$ python3 -q
>>> import numpy as np
>>> from numpy import linalg as LA
>>> np.set_printoptions(precision=3, suppress=True, linewidth=120, floatmode="fixed")
>>> m1 = np.load("x.npy")
>>> m1
array([[-2,  8,  9],
       [ 2,  0, 18],
       [ 4, -8,  9],
       [ 4, -8,  9],
       [-2,  8,  9],
       [ 7,  0,  1],
       [ 0,  0,  0],
       [ 4, -8,  9],
       [ 3,  8, -8],
       [ 0,  0,  0],
       [ 4, -8,  9],
       [ 0,  0,  0],
       [ 2,  0, 18],
       [ 4, -8,  9],
       [ 0,  0,  0],
       [ 0,  0,  0],
       [-2,  8,  9],
       [ 0,  0,  0],
       [ 4, -8,  9],
       [ 7,  0,  1],
       [ 7,  0,  1],
       [ 0,  0,  0],
       [ 0,  0,  0],
       [ 0,  0,  0]])
>>> # row 3 repeats row 2
>>> cen = (m1 - m1.mean(axis=0)) / m1.std(axis=0)
>>> cen.std(axis=0)
array([1.000, 1.000, 1.000])
>>> np.argwhere(np.abs(cen) > 2)
array([[ 1,  2],
       [ 8,  2],
       [12,  2]])
>>> beta = LA.lstsq(np.delete(cen, 2, axis=1), cen[:, 2])[0]
>>> round(1 - np.var(cen[:, 2] - np.delete(cen, 2, axis=1) @ beta), 3)
np.float64(0.089)
>>> beta
array([-0.153, -0.353])
>>> np.abs(beta).argmax()
np.int64(1)
>>> x = np.array([1, 3, 3])
>>> rhs = m1 @ x
>>> np.round(LA.pinv(m1) @ m1, 3) + 0
array([[1.000, 0.000, 0.000],
       [0.000, 1.000, 0.000],
       [0.000, 0.000, 1.000]])
>>> rhs
array([49, 56,  7,  7, 49, 10,  0,  7,  3,  0,  7,  0, 56,  7,  0,  0, 49,  0,  7, 10, 10,  0,  0,  0])
>>> LA.solve(m1.T @ m1, m1.T @ rhs)
array([1.000, 3.000, 3.000])
>>> rng = np.random.default_rng(8564)
>>> rhs = rhs + 0.02 * rng.normal(size=24)
>>> rhs
array([49.007, 56.005,  7.014,  6.993, 48.982,  9.982, -0.006,  6.990,  3.024,  0.003,  7.001,  0.003, 55.982,  7.012,
        0.026, -0.027, 49.014, -0.023,  7.017, 10.012, 10.012,  0.010, -0.022,  0.009])
>>> beta, *_ = LA.lstsq(m1, rhs)
>>> beta.round()
array([1.000, 3.000, 3.000])
>>> round(float(LA.norm(rhs - m1 @ beta)), 3)
0.073
>>> beta
array([1.001, 3.000, 3.000])
>>> np.round(m1.T @ (rhs - m1 @ beta), 3) + 0
array([0.000, 0.000, 0.000])
>>> cen = m1 - m1.mean(axis=0)
>>> vecs = LA.svd(cen)[2][:2]
>>> M2 = cen - cen @ vecs.T @ vecs
>>> round(float(LA.norm(M2) / LA.norm(cen)), 3)
0.255
>>> LA.norm(M2, axis=1).round(6).argmax()
np.int64(5)
>>> M2 = np.c_[m1[:, :2] @ np.array([[2, -4], [0, 3]]), np.array([0, -1, 3, -3, 2, -3, 3, 0, -2, -1, 0, 2, 0, 2, -1, -3, -3, 1, -3, 2, -2, -2, 2, 0])]
>>> M2
array([[ -4,  32,   0],
       [  4,  -8,  -1],
       [  8, -40,   3],
       [  8, -40,  -3],
       [ -4,  32,   2],
       [ 14, -28,  -3],
       [  0,   0,   3],
       [  8, -40,   0],
       [  6,  12,  -2],
       [  0,   0,  -1],
       [  8, -40,   0],
       [  0,   0,   2],
       [  4,  -8,   0],
       [  8, -40,   2],
       [  0,   0,  -1],
       [  0,   0,  -3],
       [ -4,  32,  -3],
       [  0,   0,   1],
       [  8, -40,  -3],
       [ 14, -28,   2],
       [ 14, -28,  -2],
       [  0,   0,  -2],
       [  0,   0,   2],
       [  0,   0,   0]])
>>> np.round(LA.norm(M2 - m1 @ LA.lstsq(m1, M2)[0], axis=0), 3) + 0
array([0.000, 0.000, 9.588])
>>> lab = M2[:, 2] > np.median(M2[:, 2])
>>> u = M2[lab].mean(axis=0) - M2[~lab].mean(axis=0)
>>> np.argsort(-np.abs(u).round(6), kind="stable")
array([2, 0, 1])
>>> u
array([-0.875,  0.250,  3.625])
>>> ((M2 - M2.mean(axis=0)) @ u > 0).astype(int)
array([1, 0, 1, 0, 1, 0, 1, 0, 0, 1, 0, 1, 1, 0, 1, 0, 1, 1, 0, 0, 0, 0, 1, 1])
>>> W0 = np.loadtxt("block19.csv", delimiter=",")
>>> W0
array([[3.000, 3.000],
       [2.000, 3.000],
       [2.000, 3.000],
       [2.000, 3.000]])
>>> # row 2 repeats row 1
>>> np.argsort(-LA.norm(W0, axis=0).round(6), kind="stable")[:3]
array([1, 0])
>>> [round(float(x), 3) for x in LA.svd(W0, compute_uv=False)[:3]]
[7.518, 0.691]
>>> round(np.log10(LA.cond(W0)))
1
>>> np.abs(LA.svd(W0)[2][-1])
array([0.796, 0.605])
>>> round(LA.norm(W0, 2) / LA.norm(W0), 3)
np.float64(0.996)
>>> x = np.array([8, -1])
>>> rhs = W0 @ x
>>> beta, lr = np.zeros(2), 1 / LA.norm(W0, 2) ** 2
>>> for i in range(250):
...     beta -= lr * W0.T @ (W0 @ beta - rhs)
...     if i % 50 == 0: print(i, round(LA.norm(W0 @ beta - rhs), 3))
... 
0 4.779
50 3.127
100 2.045
150 1.338
200 0.875
>>> beta
array([ 7.335, -0.494])
>>> round(float(LA.cond(W0)), 3)
10.878
>>> t = np.radians(90)
>>> r_ = np.eye(2)
>>> r_[1, 1] = r_[0, 0] = np.cos(t)
>>> r_[1, 0], r_[0, 1] = -np.sin(t), np.sin(t)
>>> r_.round(3) + 0
array([[ 0.000,  1.000],
       [-1.000,  0.000]])
>>> M2 = W0 @ r_.T
>>> round(LA.det(r_), 3), round(np.trace(r_), 3)
(np.float64(1.0), np.float64(0.0))
>>> x = np.array([1, 0])
>>> h1 = np.maximum(W0 @ x, 0)
>>> np.maximum(W0 @ (3 * x), 0)
array([9.000, 6.000, 6.000, 6.000])
>>> h1
array([3.000, 2.000, 2.000, 2.000])
>>> mat = np.loadtxt("out10.csv", delimiter=",")
>>> mat
array([[0.161, 0.355, 0.097],
       [0.355, 0.781, 0.213],
       [0.097, 0.213, 0.058]])
>>> # looks like rank 1
>>> LA.cond(mat) > 100
np.True_
>>> M2 = mat + rng.integers(-2, 3, (3, 1)) @ rng.integers(-2, 3, (1, 3))
>>> M2
array([[ 0.161,  0.355,  0.097],
       [ 0.355,  0.781,  0.213],
       [-1.903, -1.787, -1.942]])
>>> M2 - mat
array([[ 0.000,  0.000,  0.000],
       [ 0.000,  0.000,  0.000],
       [-2.000, -2.000, -2.000]])
>>> np.abs(M2 - mat).sum(axis=1)
array([0.000, 0.000, 6.000])
>>> arr = np.loadtxt("arr.csv", delimiter=",")
>>> arr
array([[-1.000,  0.000,  0.000,  0.000],
       [ 0.000,  4.000,  0.000,  0.000],
       [ 0.000,  0.000,  0.000,  0.000],
       [ 0.000,  0.000,  0.000,  0.000]])
>>> # row 1 dominates
>>> arr @ arr
array([[ 1.000,  0.000,  0.000,  0.000],
       [ 0.000, 16.000,  0.000,  0.000],
       [ 0.000,  0.000,  0.000,  0.000],
       [ 0.000,  0.000,  0.000,  0.000]])
>>> [int(LA.matrix_rank(LA.matrix_power(arr, p))) for p in range(1, 5)]
[2, 2, 2, 2]
>>> (arr + arr.T) / 2
array([[-1.000,  0.000,  0.000,  0.000],
       [ 0.000,  4.000,  0.000,  0.000],
       [ 0.000,  0.000,  0.000,  0.000],
       [ 0.000,  0.000,  0.000,  0.000]])
>>> arr @ arr
array([[ 1.000,  0.000,  0.000,  0.000],
       [ 0.000, 16.000,  0.000,  0.000],
       [ 0.000,  0.000,  0.000,  0.000],
       [ 0.000,  0.000,  0.000,  0.000]])
>>> np.allclose(arr @ arr.T, arr.T @ arr)
True
>>> np.round(LA.det(arr), 3)
np.float64(0.0)
>>> U, s, vt = LA.svd(arr)
>>> vecs = vt[:(s > 1e-8).sum()]
>>> x = arr[2] + -2 * arr[0] + rng.integers(2) * np.eye(4)[2]
>>> x
array([2.000, 0.000, 1.000, 0.000])
>>> np.allclose(vecs.T @ vecs @ x, x)
False
>>> LA.matrix_rank(np.vstack([arr, x]))
np.int64(3)
>>> vecs.T @ vecs
array([[1.000, 0.000, 0.000, 0.000],
       [0.000, 1.000, 0.000, 0.000],
       [0.000, 0.000, 0.000, 0.000],
       [0.000, 0.000, 0.000, 0.000]])
>>> lab = rng.permutation(4)
>>> lab
array([0, 3, 1, 2])
>>> M2 = arr[lab][:, lab]
>>> M2
array([[-1.000,  0.000,  0.000,  0.000],
       [ 0.000,  0.000,  0.000,  0.000],
       [ 0.000,  0.000,  4.000,  0.000],
       [ 0.000,  0.000,  0.000,  0.000]])
>>> np.sort(np.abs(LA.eigvals(M2)))
array([0.000, 0.000, 1.000, 4.000])
>>> np.allclose(M2, arr)
False
>>> np.round(LA.det(M2), 3), round(float(LA.det(arr[lab])), 3)
(np.float64(0.0), 0.0)
>>> np.diag(M2)
array([-1.000,  0.000,  4.000,  0.000])
>>> M2 = np.array([[0, 2, 3], [0, 4, 1], [0, 0, 3], [5, 2, 4]])
>>> M2.T @ arr.T
array([[ 0.000,  0.000,  0.000,  0.000],
       [-2.000, 16.000,  0.000,  0.000],
       [-3.000,  4.000,  0.000,  0.000]])
>>> np.einsum("ij->j", arr)
array([-1.000,  4.000,  0.000,  0.000])
>>> np.vstack([arr, M2.T]).shape
(7, 4)
>>> X = np.array([[40, 10, -24, -12],
...     [10, 69, 7, 28],
...     [-24, 7, 19, 25],
...     [-12, 28, 25, 85]])
>>> LA.matrix_rank(X, rtol=0.1)
np.int64(3)
>>> np.argsort(-LA.norm(X, axis=0).round(6), kind="stable")[:3]
array([3, 1, 0])
>>> [round(float(x), 3) for x in LA.svd(X, compute_uv=False)[:3]]
[114.04, 66.819, 32.14]
>>> U, s, vt = LA.svd(X)
>>> np.argmax(s[:-1] / (s[1:] + 1e-6)) + 1
np.int64(3)
>>> M2 = U[:, :3] @ np.diag(s[:3]) @ vt[:3]
>>> round(LA.norm(X - M2) / LA.norm(X), 3)
np.float64(0.0)
>>> LA.matrix_rank(M2)
np.int64(3)
>>> M2
array([[ 40.000,  10.000, -24.000, -12.000],
       [ 10.000,  69.000,   7.000,  28.000],
       [-24.000,   7.000,  19.000,  25.000],
       [-12.000,  28.000,  25.000,  85.000]])
>>> data = np.loadtxt("case9.csv", delimiter=",")
>>> data
array([[ 2.984,  1.403,  0.313],
       [ 1.920,  0.965,  2.420],
       [-3.456,  2.910, -2.547],
       [ 5.041,  4.073, -0.588],
       [-0.553,  3.181,  6.590],
       [ 0.583,  2.583, -0.373],
       [ 3.718, -0.681,  2.191],
       [ 1.487,  0.614,  1.202],
       [-3.175,  1.399, 10.213],
       [-0.879, -2.533, -3.514],
       [ 1.079, -2.732,  0.555],
       [-1.631, -0.135,  4.058],
       [-3.471,  0.577,  0.383],
       [-1.335, -0.370,  2.062],
       [ 4.437,  0.154, -2.501],
       [-4.266,  0.607,  4.666],
       [-0.447, -1.762,  1.447],
       [-0.347,  3.594, -1.695]])
>>> lab = data[:, 2] > np.median(data[:, 2])
>>> u = data[lab].mean(axis=0) - data[~lab].mean(axis=0)
>>> lab.astype(int)
array([0, 1, 0, 0, 1, 0, 1, 1, 1, 0, 0, 1, 0, 1, 0, 1, 1, 0])
>>> np.argsort(-np.abs(u).round(6), kind="stable")
array([2, 0, 1])
>>> np.round((((data - data.mean(axis=0)) @ u > 0) == lab).mean(), 3)
np.float64(0.944)
>>> M = np.loadtxt("dump.csv", delimiter=",")
>>> M
array([[ 1.000,  0.000,  0.000],
       [-2.000,  1.000,  0.000],
       [ 0.000,  2.000,  1.000]])
>>> # triangular
>>> P = np.triu(np.array([[1, 3, -8], [-3, -9, 4], [8, 2, 3]]), 1) + np.eye(3)
>>> M2 = P @ M @ LA.inv(P)
>>> np.poly(M2)
array([ 1.000, -3.000,  3.000, -1.000])
>>> M2
array([[ -5.000,   2.000, -56.000],
       [ -2.000,  15.000, -72.000],
       [  0.000,   2.000,  -7.000]])
>>> P @ M - M @ P
array([[ -6.000, -16.000,   0.000],
       [  0.000,  14.000, -16.000],
       [  0.000,   0.000,  -8.000]])
>>> K = np.load("a.npy")
>>> K
array([[ 0.053,  0.947,  0.316],
       [ 0.947,  0.053, -0.316],
       [ 0.316, -0.316,  0.895]])
>>> np.round(LA.eigvalsh(K).min(), 3)
np.float64(-1.0)
>>> x = np.array([5, -2, 5])
>>> rhs = K @ x
>>> beta, lr = np.zeros(3), 1 / LA.norm(K, 2) ** 2
>>> for i in range(30):
...     beta -= lr * K.T @ (K @ beta - rhs)
...     if i % 10 == 0: print(i, round(LA.norm(K @ beta - rhs), 3))
... 
0 0.0
10 0.0
20 0.0
>>> beta
array([ 5.000, -2.000,  5.000])
>>> ev, vecs = LA.eig(K)
>>> np.sort(LA.eigvals(LA.inv(K)))
array([-1.000,  1.000,  1.000])
>>> np.sort(LA.eigvals(K.T))
array([-1.000,  1.000,  1.000])
